>>> import numpy as np
>>> import numpy.linalg as la
>>> np.set_printoptions(precision=2, suppress=True, linewidth=160)
>>> E = np.load("x.npy")
>>> E
array([[0.24, 0.24, 0.24, 0.24, 0.08],
       [0.24, 0.24, 0.24, 0.24, 0.08],
       [0.24, 0.24, 0.24, 0.24, 0.08],
       [0.24, 0.24, 0.24, 0.24, 0.08],
       [0.08, 0.08, 0.08, 0.08, 0.03]])
>>> x = np.array([5, 4, 5, 1, 0])
>>> round((x - E @ x) @ (E @ x), 2)
np.float64(-0.0)
>>> E @ E @ x
array([3.65, 3.65, 3.65, 3.65, 1.22])
>>> la.eigvalsh(2 * E - np.eye(5))
array([-1., -1., -1., -1.,  1.])
>>> np.trace(E)
np.float64(1.0)
>>> round(float(la.norm(E, "nuc")), 2)
1.0
>>> round(la.norm(E) ** 2 / la.norm(E, 2) ** 2, 2)
np.float64(1.0)
>>> round(la.norm(E, 1), 2), np.round(la.norm(E, np.inf), 2)
(np.float64(1.05), np.float64(1.05))
>>> round(la.norm(E, 2), 2)
np.float64(1.0)
>>> la.norm(E, axis=1).argmax()
np.int64(0)
>>> hat = np.triu(np.array([[-2, -1, 1, -2, -1],
...     [-1, 0, 1, 1, -1],
...     [1, 2, -2, -2, -1],
...     [-1, 1, -2, 1, -1],
...     [-2, 0, -1, 1, 0]]), 1) + np.eye(5)
>>> A2 = hat @ E @ la.inv(hat)
>>> la.matrix_rank(A2)
np.int64(1)
>>> np.trace(A2), np.trace(E)
(np.float64(1.0), np.float64(1.0))
>>> np.round(np.poly(A2), 2) + 0
array([ 1., -1.,  0.,  0.,  0.,  0.])
>>> A2
array([[-0.32, -0.65,  0.65,  0.97,  0.54],
       [ 0.65,  1.3 , -1.3 , -1.95, -1.08],
       [-0.32, -0.65,  0.65,  0.97,  0.54],
       [ 0.16,  0.32, -0.32, -0.49, -0.27],
       [ 0.08,  0.16, -0.16, -0.24, -0.14]])
>>> vals, V = la.eigh(E)
>>> (vals > 1e-8).sum(), (vals < -1e-8).sum()
(np.int64(1), np.int64(0))
>>> np.round(vals.sum(), 2), np.trace(E)
(np.float64(1.0), np.float64(1.0))
>>> W0 = np.load("mat.npy")
>>> W0
array([[-0.23,  0.23, -0.9 , -0.29],
       [-0.59, -0.74,  0.07, -0.33],
       [ 0.14, -0.49, -0.4 ,  0.76],
       [-0.77,  0.41,  0.14,  0.47]])
>>> x = np.array([1, 2, 1, 2])
>>> [p for p in range(1, 25) if np.allclose(la.matrix_power(W0, p), np.eye(4))]
[]
>>> np.abs(la.eigvals(W0))
array([1., 1., 1., 1.])
>>> 4 - la.matrix_rank(W0 - np.eye(4), tol=1e-8)
np.int64(1)
>>> la.inv(W0)
array([[-0.23, -0.59,  0.14, -0.77],
       [ 0.23, -0.74, -0.49,  0.41],
       [-0.9 ,  0.07, -0.4 ,  0.14],
       [-0.29, -0.33,  0.76,  0.47]])
>>> T = np.stack([W0, -1 * W0, W0[::-1]])
>>> np.round(np.einsum("bij,cij->bc", T, T), 2) + 0
array([[ 4., -4.,  0.],
       [-4.,  4.,  0.],
       [ 0.,  0.,  4.]])
>>> la.norm(T, axis=(1, 2))
array([2., 2., 2.])
>>> la.matrix_rank(T)
array([4, 4, 4])
>>> la.det(T)
array([-1., -1., -1.])
>>> r0 = np.array([4, 2, 4, 0])
>>> A2 = W0 + np.outer(r0, np.eye(4)[2])
>>> np.round(la.det(A2) / la.det(W0), 2), round(float(1 + la.solve(W0, r0)[2]), 2)
(np.float64(-4.08), -4.08)
>>> A2
array([[-0.23,  0.23,  3.1 , -0.29],
       [-0.59, -0.74,  2.07, -0.33],
       [ 0.14, -0.49,  3.6 ,  0.76],
       [-0.77,  0.41,  0.14,  0.47]])
>>> la.matrix_rank(la.inv(A2) - la.inv(W0), tol=1e-8)
np.int64(1)
>>> A2 = np.array([[-1, -1], [-2, 2], [-2, -2], [1, 2]])
>>> np.einsum("ik,kj->ji", W0, A2)
array([[ 1.28,  1.58,  2.41,  0.14],
       [ 1.89, -1.69,  1.21,  2.26]])
>>> la.matrix_rank(W0 @ A2)
np.int64(2)
>>> np.vstack([W0, A2.T]).shape
(6, 4)
>>> la.matrix_rank(np.vstack([W0, A2.T]))
np.int64(4)
>>> np.einsum("ij->j", W0)
array([-1.44, -0.59, -1.09,  0.61])
>>> A2 = la.inv(W0)
>>> round(la.cond(W0), 2)
np.float64(1.0)
>>> round(float(la.det(W0) * la.det(A2)), 2)
1.0
>>> A2 = np.array([[1, 4, -6], [2, 4, 4], [-4, 4, -7]])
>>> F = A2 - A2.T
>>> F
array([[ 0,  2, -2],
       [-2,  0,  0],
       [ 2,  0,  0]])
>>> U, sv, vt = la.svd(F)
>>> V = vt[:(sv > 1e-8).sum()]
>>> rng = np.random.default_rng(472)
>>> x = F[1] + 2 * F[0] + rng.integers(2) * np.eye(3)[0]
>>> x
array([-2.,  4., -4.])
>>> np.allclose(V.T @ V @ x, x)
True
>>> V.T @ V
array([[ 1. ,  0. ,  0. ],
       [ 0. ,  0.5, -0.5],
       [ 0. , -0.5,  0.5]])
>>> np.diag(V.T @ V)
array([1. , 0.5, 0.5])
>>> round(float(la.norm(x - V.T @ V @ x)), 2)
0.0
>>> la.matrix_rank(np.vstack([F, x]))
np.int64(2)
>>> J = np.load("case2.npy")
>>> J
array([[ 1,  3,  3,  3],
       [ 0,  0,  3,  1],
       [ 1,  3, -3,  1]])
>>> theta = np.radians(72)
>>> r_ = np.eye(4)
>>> r_[2, 2] = r_[0, 0] = np.cos(theta)
>>> r_[2, 0], r_[0, 2] = -np.sin(theta), np.sin(theta)
>>> r_
array([[ 0.31,  0.  ,  0.95,  0.  ],
       [ 0.  ,  1.  ,  0.  ,  0.  ],
       [-0.95,  0.  ,  0.31,  0.  ],
       [ 0.  ,  0.  ,  0.  ,  1.  ]])
>>> A2 = J @ r_.T
>>> np.abs(A2 - J).max(axis=0)
array([3.54, 0.  , 3.02, 0.  ])
>>> np.allclose(la.norm(J, axis=1), la.norm(A2, axis=1))
True
>>> round(la.det(r_), 2), np.round(np.trace(r_), 2)
(np.float64(1.0), np.float64(2.62))
>>> A2
array([[ 3.16,  3.  , -0.02,  3.  ],
       [ 2.85,  0.  ,  0.93,  1.  ],
       [-2.54,  3.  , -1.88,  1.  ]])
>>> r0 = np.array([2, 4])
>>> np.cross(J[2, :3], J[0, :3])
array([18, -6,  0])
>>> np.polyval(r0, J[2])
array([ 6, 10, -2,  6])
>>> np.array([np.convolve(row, r0, "same") for row in J])
array([[  2,  10,  18,  18],
       [  0,   0,   6,  14],
       [  2,  10,   6, -10]])
>>> M = np.loadtxt("data.csv", delimiter=",")
>>> M
array([[ 2.,  0.,  0.,  0.],
       [ 0.,  0., 11.,  0.],
       [ 0.,  0., 11.,  0.],
       [ 0.,  0.,  2.,  3.],
       [ 0.,  0.,  2.,  0.],
       [ 0.,  0.,  7.,  1.],
       [ 0.,  0., 10.,  0.],
       [ 0.,  0.,  5.,  0.],
       [ 0.,  0.,  7.,  0.],
       [ 4.,  1.,  0.,  0.],
       [ 0.,  0.,  3.,  0.],
       [ 0.,  0., 13.,  0.],
       [ 0.,  0.,  5.,  0.],
       [ 0.,  0.,  2.,  3.],
       [ 0.,  0., 10.,  0.],
       [ 0.,  0.,  7.,  0.],
       [ 0.,  0.,  5.,  0.],
       [ 0.,  0., 12.,  0.],
       [ 0.,  0.,  7.,  0.],
       [ 6.,  3.,  0.,  0.],
       [ 0.,  0.,  7.,  0.],
       [ 0.,  0.,  7.,  0.],
       [ 0.,  0.,  3.,  5.],
       [ 2.,  0.,  0.,  0.]])
>>> dist = la.norm(M[:, None] - M[None], axis=-1)
>>> dist[7]
array([5.39, 6.  , 6.  , 4.24, 3.  , 2.24, 5.  , 0.  , 2.  , 6.48, 2.  , 8.  , 0.  , 4.24, 5.  , 2.  , 0.  , 7.  , 2.  , 8.37, 2.  , 2.  , 5.39, 5.39])
>>> dist.mean(axis=1).argmax()
np.int64(19)
>>> (dist + 1e9 * np.eye(24)).round(6).argmin(axis=1)
array([23,  2,  1, 13, 10,  8, 14, 12, 15,  0,  4, 17,  7,  3,  6,  8,  7,  1,  8,  9,  8,  8,  3,  0])
>>> dist.shape
(24, 24)
>>> np.unravel_index(dist.round(6).argmax(), dist.shape)
(np.int64(11), np.int64(19))
>>> dist[:5, :5]
array([[ 0.  , 11.18, 11.18,  4.12,  2.83],
       [11.18,  0.  ,  0.  ,  9.49,  9.  ],
       [11.18,  0.  ,  0.  ,  9.49,  9.  ],
       [ 4.12,  9.49,  9.49,  0.  ,  3.  ],
       [ 2.83,  9.  ,  9.  ,  3.  ,  0.  ]])
>>> la.matrix_rank(dist ** 2)
np.int64(6)
>>> hat = M @ la.solve(M.T @ M, M.T)
>>> np.round(np.diag(hat), 2) + 0
array([0.34, 0.11, 0.11, 0.2 , 0.  , 0.06, 0.09, 0.02, 0.04, 0.38, 0.01, 0.15, 0.02, 0.2 , 0.09, 0.04, 0.02, 0.13, 0.04, 0.93, 0.04, 0.04, 0.57, 0.34])
>>> A2 = np.c_[M[:, :2] @ np.array([[-2, 0], [-1, -5]]), np.array([4, 1, 0, 1, 1, 2, 0, 2, 2, 3, 5, 1, 2, 0, 2, 1, 5, 5, 3, 0, 1, 3, 3, 2])]
>>> A2
array([[ -4.,   0.,   4.],
       [  0.,   0.,   1.],
       [  0.,   0.,   0.],
       [  0.,   0.,   1.],
       [  0.,   0.,   1.],
       [  0.,   0.,   2.],
       [  0.,   0.,   0.],
       [  0.,   0.,   2.],
       [  0.,   0.,   2.],
       [ -9.,  -5.,   3.],
       [  0.,   0.,   5.],
       [  0.,   0.,   1.],
       [  0.,   0.,   2.],
       [  0.,   0.,   0.],
       [  0.,   0.,   2.],
       [  0.,   0.,   1.],
       [  0.,   0.,   5.],
       [  0.,   0.,   5.],
       [  0.,   0.,   3.],
       [-15., -15.,   0.],
       [  0.,   0.,   1.],
       [  0.,   0.,   3.],
       [  0.,   0.,   3.],
       [ -4.,   0.,   2.]])
>>> la.matrix_rank(np.c_[M, A2])
np.int64(5)
>>> la.matrix_rank(A2)
np.int64(3)
>>> np.round(la.norm(A2 - M @ la.lstsq(M, A2)[0], axis=0), 2) + 0
array([0.  , 0.  , 8.21])
>>> np.round(la.lstsq(M, A2[:, 0])[0], 2) + 0
array([-2., -1.,  0.,  0.])
>>> m1 = np.loadtxt("block12.csv", delimiter=",")
>>> m1
array([[ 0.  , -2.  , -2.4 ],
       [ 0.  , -2.  , -1.27],
       [ 0.  , -2.  , -5.09],
       [ 0.  , -2.  , -3.39],
       [ 0.  , -2.  , -2.29],
       [ 0.  , -2.  , -2.1 ],
       [ 0.  , -2.  , -4.9 ],
       [ 0.  , -2.  , -2.71],
       [ 0.  , -2.  , -0.37],
       [ 0.  , -2.  , -0.26],
       [ 0.  , -2.  , -3.51],
       [ 0.  , -2.  , -0.67],
       [ 0.  , -2.  , -3.16],
       [ 0.  , -2.  , -4.04],
       [ 0.  , -2.  , -3.68],
       [ 0.  , -2.  , -8.81],
       [ 0.  , -2.  , -4.16],
       [ 0.  , -2.  , -4.7 ],
       [ 0.  , -2.  , -4.92],
       [ 0.  , -2.  , -3.81]])
>>> la.lstsq(F[:-1].T, F[-1])[2]
np.int32(2)
>>> round(float(np.trace(la.pinv(F) @ F)), 2)
2.0
>>> mat = np.array([[1, -1, 1, -1],
...     [1, 0, 0, 0],
...     [1, 1, 1, 1],
...     [1, 2, 4, 8],
...     [1, 3, 9, 27]])
>>> x = np.array([2, 5, 1, 0])
>>> h = np.maximum(mat @ x, 0)
>>> h
array([ 0,  2,  8, 16, 26])
>>> mat.T @ h
array([ 52, 118, 306, 838])
>>> np.maximum(mat @ x, 0) - np.maximum(-mat @ x, 0)
array([-2,  2,  8, 16, 26])
>>> np.flatnonzero(h > 1e-9)
array([1, 2, 3, 4])
>>> mat * (h > 1e-9)[:, None]
array([[ 0,  0,  0,  0],
       [ 1,  0,  0,  0],
       [ 1,  1,  1,  1],
       [ 1,  2,  4,  8],
       [ 1,  3,  9, 27]])
>>> hat = mat @ la.solve(mat.T @ mat, mat.T)
>>> np.diag(hat)
array([0.99, 0.77, 0.49, 0.77, 0.99])
>>> np.round(hat @ mat[:, 3], 2) + 0
array([-1.,  0.,  1.,  8., 27.])
>>> round(float(np.trace(hat)), 2)
4.0
>>> hat
array([[ 0.99,  0.06, -0.09,  0.06, -0.01],
       [ 0.06,  0.77,  0.34, -0.23,  0.06],
       [-0.09,  0.34,  0.49,  0.34, -0.09],
       [ 0.06, -0.23,  0.34,  0.77,  0.06],
       [-0.01,  0.06, -0.09,  0.06,  0.99]])
>>> (hat + hat.T) / 2
array([[ 0.99,  0.06, -0.09,  0.06, -0.01],
       [ 0.06,  0.77,  0.34, -0.23,  0.06],
       [-0.09,  0.34,  0.49,  0.34, -0.09],
       [ 0.06, -0.23,  0.34,  0.77,  0.06],
       [-0.01,  0.06, -0.09,  0.06,  0.99]])
>>> np.allclose(hat, hat.T)
True
>>> O, r_ = la.qr(mat)
>>> r_
array([[ -2.24,  -2.24,  -6.71, -15.65],
       [  0.  ,   3.16,   6.32,  20.24],
       [  0.  ,   0.  ,   3.74,  11.22],
       [  0.  ,   0.  ,   0.  ,   3.79]])
>>> X = np.load("test3.npy")
>>> X
array([[ 0.99,  0.02,  0.  ],
       [ 0.98,  0.01,  0.  ],
       [ 1.  ,  0.02, -0.02],
       [ 1.  ,  0.03, -0.01],
       [ 1.02,  0.  ,  0.04],
       [ 1.01,  0.01, -0.02],
       [ 0.98, -0.01,  0.02],
       [ 0.  ,  1.  ,  2.99],
       [-0.02,  1.02,  3.02],
       [ 0.02,  0.99,  3.02],
       [-0.01,  1.02,  3.01],
       [-0.02,  0.99,  2.99],
       [-0.04,  0.98,  3.03],
       [ 0.01,  1.03,  3.01]])
>>> dist = la.norm(X[:, None] - X[None], axis=-1)
>>> np.flatnonzero(dist[1] < dist.mean() / 2)
array([0, 1, 2, 3, 4, 5, 6])
>>> dist.mean(axis=1).argmax()
np.int64(12)
>>> dist[:5, :5]
array([[0.  , 0.01, 0.02, 0.02, 0.05],
       [0.01, 0.  , 0.03, 0.03, 0.06],
       [0.02, 0.03, 0.  , 0.01, 0.07],
       [0.02, 0.03, 0.01, 0.  , 0.06],
       [0.05, 0.06, 0.07, 0.06, 0.  ]])
>>> la.norm(X - X.mean(axis=0), axis=1)
array([1.66, 1.66, 1.68, 1.67, 1.64, 1.69, 1.65, 1.64, 1.68, 1.66, 1.67, 1.64, 1.68, 1.66])
>>> np.unravel_index(dist.round(6).argmax(), dist.shape)
(np.int64(5), np.int64(12))
>>> dist.shape
(14, 14)
>>> dist[1].round(6).argsort(kind="stable")[:4]
array([1, 0, 6, 2])
>>> Xc = X - X.mean(axis=0)
>>> V = la.svd(Xc)[2][:2]
>>> A2 = Xc - Xc @ V.T @ V
>>> np.diag(V.T @ V)
array([0.41, 0.77, 0.83])
>>> x = np.array([1, 5, -2])
>>> target = X @ x
>>> la.solve(X.T @ X, X.T @ target)
array([ 1.,  5., -2.])
>>> np.round(la.pinv(X) @ X, 2) + 0
array([[1., 0., 0.],
       [0., 1., 0.],
       [0., 0., 1.]])
>>> target = target + 0.1 * rng.normal(size=14)
>>> target
array([ 1.18,  0.99,  1.21,  1.13,  0.95,  1.18,  0.96, -0.76, -1.01, -1.01, -0.85, -1.02, -1.18, -0.86])
>>> b, *_ = la.lstsq(X, target)
>>> b
array([ 1.04,  4.69, -1.88])
>>> b.round()
array([ 1.,  5., -2.])
>>> [round(float(la.norm(la.solve(X.T @ X + lam * np.eye(3), X.T @ target))), 2) for lam in (0, 1, 10, 100)]
[5.16, 1.0, 0.52, 0.14]
>>> round(float(la.norm(target - X @ b)), 2)
0.25
>>> idx = rng.permutation(3)
>>> A2 = X[:, idx] * rng.choice([-1, 1], 3)
>>> A2
array([[ 0.02, -0.99,  0.  ],
       [ 0.01, -0.98,  0.  ],
       [ 0.02, -1.  , -0.02],
       [ 0.03, -1.  , -0.01],
       [ 0.  , -1.02,  0.04],
       [ 0.01, -1.01, -0.02],
       [-0.01, -0.98,  0.02],
       [ 1.  , -0.  ,  2.99],
       [ 1.02,  0.02,  3.02],
       [ 0.99, -0.02,  3.02],
       [ 1.02,  0.01,  3.01],
       [ 0.99,  0.02,  2.99],
       [ 0.98,  0.04,  3.03],
       [ 1.03, -0.01,  3.01]])
>>> U, _, vt = la.svd(X.T @ A2)
>>> idx
array([1, 0, 2])
>>> gram = np.cov(X, rowvar=False)
>>> gram
array([[ 0.27, -0.27, -0.81],
       [-0.27,  0.27,  0.8 ],
       [-0.81,  0.8 ,  2.44]])
>>> np.median(X, axis=0)
array([0.5 , 0.51, 1.52])
>>> X.std(axis=0)
array([0.5, 0.5, 1.5])
>>> np.corrcoef(X.T)
array([[ 1., -1., -1.],
       [-1.,  1.,  1.],
       [-1.,  1.,  1.]])
>>> np.polyfit(X[:, 1], X[:, 0], 1)
array([-1.01,  1.01])
>>> np.argwhere(np.triu(np.abs(np.corrcoef(X.T)) > 0.8, 1))
array([[0, 1],
       [0, 2],
       [1, 2]])
>>> np.round(la.eigvalsh(gram)[::-1], 2) + 0
array([2.97, 0.  , 0.  ])
>>> gram.shape
(3, 3)
>>> np.argsort(-X.std(axis=0).round(6), kind="stable")
array([2, 0, 1])
